In [1]: import numpy as np

In [2]: from numpy import linalg as LA

In [3]: np.set_printoptions(suppress=True, linewidth=200)

In [4]: tidy = lambda a: np.round(a, 2) + 0

In [5]: E = np.array([[-1.0, 0.0, 0.0, 0.0, 0.0, 0.0],
   ...:     [0.0, 1.0, 0.0, 0.0, 0.0, 0.0],
   ...:     [0.0, 0.0, 1.0, 0.0, 0.0, 0.0],
   ...:     [0.0, 0.0, 0.0, -1.0, 0.0, 0.0],
   ...:     [0.0, 0.0, 0.0, 0.0, 1.0, 0.0],
   ...:     [0.0, 0.0, 0.0, 0.0, 0.0, 1.0]])

In [6]: print(E)
[[-1.  0.  0.  0.  0.  0.]
 [ 0.  1.  0.  0.  0.  0.]
 [ 0.  0.  1.  0.  0.  0.]
 [ 0.  0.  0. -1.  0.  0.]
 [ 0.  0.  0.  0.  1.  0.]
 [ 0.  0.  0.  0.  0.  1.]]

In [7]: # equal to its transpose

In [8]: t3 = np.stack([E, 5 * E, E[::-1]])

In [9]: print(tidy(LA.norm(t3, axis=(1, 2))))
[ 2.45 12.25  2.45]

In [10]: print((t3 @ E.T).shape)
(3, 6, 6)

In [11]: print(tidy(LA.det(t3)))
[    1. 15625.    -1.]

In [12]: print(t3.shape)
(3, 6, 6)

In [13]: print(LA.matrix_rank(t3))
[6 6 6]

In [14]: print(LA.matrix_rank(t3.reshape(3, -1)))
2

In [15]: q, Rm = LA.qr(E)

In [16]: print(abs(Rm[0, 0]), tidy(LA.norm(E[:, 0])))
1.0 1.0

In [17]: print(q @ Rm)
[[-1.  0.  0.  0.  0.  0.]
 [ 0.  1.  0.  0.  0.  0.]
 [ 0.  0.  1.  0.  0.  0.]
 [ 0.  0.  0. -1.  0.  0.]
 [ 0.  0.  0.  0.  1.  0.]
 [ 0.  0.  0.  0.  0.  1.]]

In [18]: print(q.shape, Rm.shape)
(6, 6) (6, 6)

In [19]: print(np.allclose(Rm.T @ Rm, E.T @ E))
True

In [20]: print(q)
[[ 1.  0.  0.  0.  0.  0.]
 [-0.  1.  0.  0.  0.  0.]
 [-0. -0.  1.  0.  0.  0.]
 [-0. -0. -0.  1.  0.  0.]
 [-0. -0. -0. -0.  1.  0.]
 [-0. -0. -0. -0. -0.  1.]]

In [21]: print(np.trace(q @ q.T))
6.0

In [22]: print(np.abs(np.diag(Rm)))
[1. 1. 1. 1. 1. 1.]

In [23]: J = np.load("sample4.npy")

In [24]: print(J)
[[ 3 -3  5]
 [ 3 -3  0]
 [-2  2  5]
 [ 5 -5  2]
 [ 3 -3 -2]
 [ 4 -4 -2]]

In [25]: print(tidy(J @ LA.pinv(J) @ J))
[[ 3. -3.  5.]
 [ 3. -3.  0.]
 [-2.  2.  5.]
 [ 5. -5.  2.]
 [ 3. -3. -2.]
 [ 4. -4. -2.]]

In [26]: print(np.unique(J.round(6), axis=0).shape)
(6, 3)

In [27]: print(LA.lstsq(J[:-1].T, J[-1])[2])
2

In [28]: C2 = J.T @ J

In [29]: print(tidy(LA.eigvalsh(C2)[::-1]))
[144.02  61.98   0.  ]

In [30]: print(np.trace(C2), (J ** 2).sum())
206 206

In [31]: Uu, s, Vh = LA.svd(J)

In [32]: print(tidy(s))
[12.    7.87  0.  ]

In [33]: out = Uu[:, :2] @ np.diag(s[:2]) @ Vh[:2]

In [34]: print(tidy(out))
[[ 3. -3.  5.]
 [ 3. -3.  0.]
 [-2.  2.  5.]
 [ 5. -5.  2.]
 [ 3. -3. -2.]
 [ 4. -4. -2.]]

In [35]: print(tidy(LA.norm(J - out, 2)), tidy(s[2]))
0.0 0.0

In [36]: print(tidy(np.abs(J - out).max()))
0.0

In [37]: rng = np.random.default_rng(327)

In [38]: t = np.sort(rng.uniform(-2, 2, 19))

In [39]: arr = np.c_[t, t ** 2, t ** 3] @ np.array([[1, 0, 0, 1, 2], [-1, -3, -3, 2, 3], [1, -3, 1, -3, 1]])

In [40]: print(tidy(arr))
[[ -8.53   4.92 -12.17  16.46   0.38]
 [ -6.39   2.63  -9.04  11.4    0.35]
 [ -3.65   0.37  -4.97   5.33   0.1 ]
 [  0.01   0.     0.     0.01   0.01]
 [  0.02   0.     0.     0.03   0.05]
 [  0.26  -0.46  -0.31   0.45   1.06]
 [  0.35  -0.95  -0.55   0.6    1.67]
 [  0.41  -1.4   -0.74   0.66   2.17]
 [  0.48  -1.92  -0.93   0.67   2.68]
 [  0.52  -2.26  -1.05   0.67   3.  ]
 [  0.83  -4.68  -1.72   0.32   5.01]
 [  1.21  -7.52  -2.28  -0.44   7.09]
 [  2.12 -13.72  -3.1   -2.75  11.18]
 [  2.16 -13.96  -3.12  -2.85  11.33]
 [  2.19 -14.15  -3.14  -2.93  11.45]
 [  2.78 -17.83  -3.45  -4.56  13.7 ]
 [  3.35 -21.23  -3.65  -6.18  15.72]
 [  3.65 -22.97  -3.74  -7.04  16.73]
 [  4.06 -25.35  -3.83  -8.25  18.1 ]]

In [41]: # rows and columns are dependent

In [42]: C = arr[[0, 3]].astype(float)

In [43]: for _ in range(7):
    ...:     idx = LA.norm(arr[:, None] - C, axis=-1).argmin(axis=1)
    ...:     C = np.array([arr[idx == j].mean(axis=0) for j in range(2)])
    ...: 

In [44]: print(idx)
[0 0 0 1 1 1 1 1 1 1 1 1 1 1 1 1 1 1 1]

In [45]: print(tidy(C))
[[-6.19  2.64 -8.73 11.06  0.28]
 [ 1.53 -9.27 -1.97 -1.97  7.56]]

In [46]: print(np.bincount(idx))
[ 3 16]

In [47]: print(np.abs(C[1] - C[0]).argmax())
3

In [48]: f, g = C[1], C[0]

In [49]: print(tidy(f @ f))
153.29

In [50]: pr = (f @ g) / (f @ f) * f

In [51]: print(tidy(g - pr))
[-5.83  0.43 -9.2  10.59  2.07]

In [52]: print(LA.matrix_rank(np.outer(f, g)))
1

In [53]: print(tidy(LA.norm(f + g) ** 2 + LA.norm(f - g) ** 2))
794.35

In [54]: F = np.array([[0.0, 0.3, -2.1], [0.8, -0.9, 2.4], [-0.2, -0.6, -4.2]])

In [55]: Uu, s, Vh = LA.svd(F, full_matrices=False)

In [56]: print((s > 1e-8).sum())
3

In [57]: print(tidy(Vh @ Vh.T))
[[1. 0. 0.]
 [0. 1. 0.]
 [0. 0. 1.]]

In [58]: print(Uu.shape, s.shape, Vh.shape)
(3, 3) (3,) (3, 3)

In [59]: out = np.array([[-2], [-8], [4], [-8], [-5], [-6]])

In [60]: C = np.array([[3, 1]])

In [61]: m1 = out @ C

In [62]: print(m1)
[[ -6  -2]
 [-24  -8]
 [ 12   4]
 [-24  -8]
 [-15  -5]
 [-18  -6]]

In [63]: C2 = m1.T @ m1

In [64]: print(np.diag(C2))
[1881  209]

In [65]: print(np.trace(C2), (m1 ** 2).sum())
2090 2090

In [66]: print((m1 @ m1.T).shape)
(6, 6)

In [67]: K = np.load("layer8.npy")

In [68]: print(K)
[[ 1.7 -0.7 -1.3  2.6]
 [ 1.1  1.9  0.2 -0.5]
 [ 0.3  0.5 -1.1 -2. ]
 [ 1.2  0.6 -1.1  1.4]
 [-0.4 -2.   0.4  0.7]]

In [69]: out = np.array([[9, -5, -2], [-5, -3, -5], [-6, 7, -9], [6, 2, 5]])

In [70]: print(LA.matrix_rank(K @ out))
3

In [71]: print(tidy(np.einsum("ij,ij->i", K, K)))
[11.83  5.11  5.55  4.97  4.81]

In [72]: x = np.array([5, -7, -2, 5])

In [73]: y = K @ x

In [74]: print(tidy(LA.lstsq(K, y)[0]))
[ 5. -7. -2.  5.]

In [75]: print(tidy(y))
[ 29.  -10.7  -9.8  11.   14.7]

In [76]: print(tidy(LA.pinv(K) @ K))
[[1. 0. 0. 0.]
 [0. 1. 0. 0.]
 [0. 0. 1. 0.]
 [0. 0. 0. 1.]]

In [77]: y = y + 0.02 * rng.normal(size=5)

In [78]: print(tidy(y))
[ 29.02 -10.71  -9.79  11.03  14.71]

In [79]: beta, *_ = LA.lstsq(K, y)

In [80]: print(beta.round())
[ 5. -7. -2.  5.]

In [81]: print([round(float(LA.norm(LA.solve(K.T @ K + lam * np.eye(4), K.T @ y))), 2) for lam in (0, 1, 10, 100)])
[10.15, 8.78, 5.65, 1.31]

In [82]: print(tidy(LA.norm(y - K @ beta)))
0.02
